>>> import numpy as np
>>> np.set_printoptions(precision=2, suppress=True, linewidth=160, legacy="1.25")
>>> rng = np.random.default_rng(3195)
>>> m1 = np.eye(4, dtype=int)[rng.permutation(4)]
>>> print(m1)
[[1 0 0 0]
 [0 0 1 0]
 [0 0 0 1]
 [0 1 0 0]]
>>> Q = m1.astype(float).copy()
>>> for j in range(4):
...     Q[:, j] -= Q[:, :j] @ (Q[:, :j].T @ Q[:, j])
...     Q[:, j] /= np.linalg.norm(Q[:, j])
... 
>>> print(Q)
[[1. 0. 0. 0.]
 [0. 0. 1. 0.]
 [0. 0. 0. 1.]
 [0. 1. 0. 0.]]
>>> print(Q.T @ m1)
[[1. 0. 0. 0.]
 [0. 1. 0. 0.]
 [0. 0. 1. 0.]
 [0. 0. 0. 1.]]
>>> arr = np.abs(np.array([[9, 7, 1], [-5, -6, 0], [7, 6, 2]])) + np.eye(3)
>>> arr = arr / arr.sum(axis=1, keepdims=True)
>>> print(arr)
[[0.56 0.39 0.06]
 [0.42 0.58 0.  ]
 [0.44 0.38 0.19]]
>>> r0 = np.array([-2, -2, 2])
>>> A2 = arr + np.outer(r0, np.eye(3)[1])
>>> print(np.linalg.matrix_rank(np.linalg.inv(A2) - np.linalg.inv(arr), tol=1e-8))
1
>>> print(A2)
[[ 0.56 -1.61  0.06]
 [ 0.42 -1.42  0.  ]
 [ 0.44  2.38  0.19]]
>>> x = np.array([1, 1, 2])
>>> print(np.sign((arr @ x).round(6)))
[1. 1. 1.]
>>> print(arr @ x)
[1.06 1.   1.19]
>>> print(arr * x)
[[0.56 0.39 0.11]
 [0.42 0.58 0.  ]
 [0.44 0.38 0.38]]
>>> print((arr @ x).argmax())
2
>>> A = np.load("layer15.npy")
>>> print(A)
[[ 2.18 -2.18 -1.17  2.11]
 [-4.65  3.4   0.78 -2.65]
 [ 0.93 -0.77 -0.75  0.95]
 [-0.19 -1.81  0.24  1.02]
 [ 1.28 -1.99 -0.48  1.57]
 [ 2.16 -2.97 -0.45  2.18]]
>>> r0 = np.array([-1, 0, 2])
>>> print(np.polyval(r0, A[1]))
[-19.62  -9.56   1.39  -5.02]
>>> print(np.cross(A[1, :3], A[3, :3]))
[2.23 0.97 9.06]
>>> print(np.correlate(A[1], A[3], "full"))
[-4.74  2.35 10.03 -7.79 -2.69  4.65  0.5 ]
>>> ang = np.radians(180)
>>> R = np.eye(4)
>>> R[2, 2] = R[0, 0] = np.cos(ang)
>>> R[2, 0], R[0, 2] = -np.sin(ang), np.sin(ang)
>>> print(R.round(2) + 0)
[[-1.  0.  0.  0.]
 [ 0.  1.  0.  0.]
 [ 0.  0. -1.  0.]
 [ 0.  0.  0.  1.]]
>>> A2 = A @ R.T
>>> print(np.round(np.linalg.svd(A, compute_uv=False), 2) + 0, np.round(np.linalg.svd(A2, compute_uv=False), 2) + 0)
[9.24 1.96 1.01 0.  ] [9.24 1.96 1.01 0.  ]
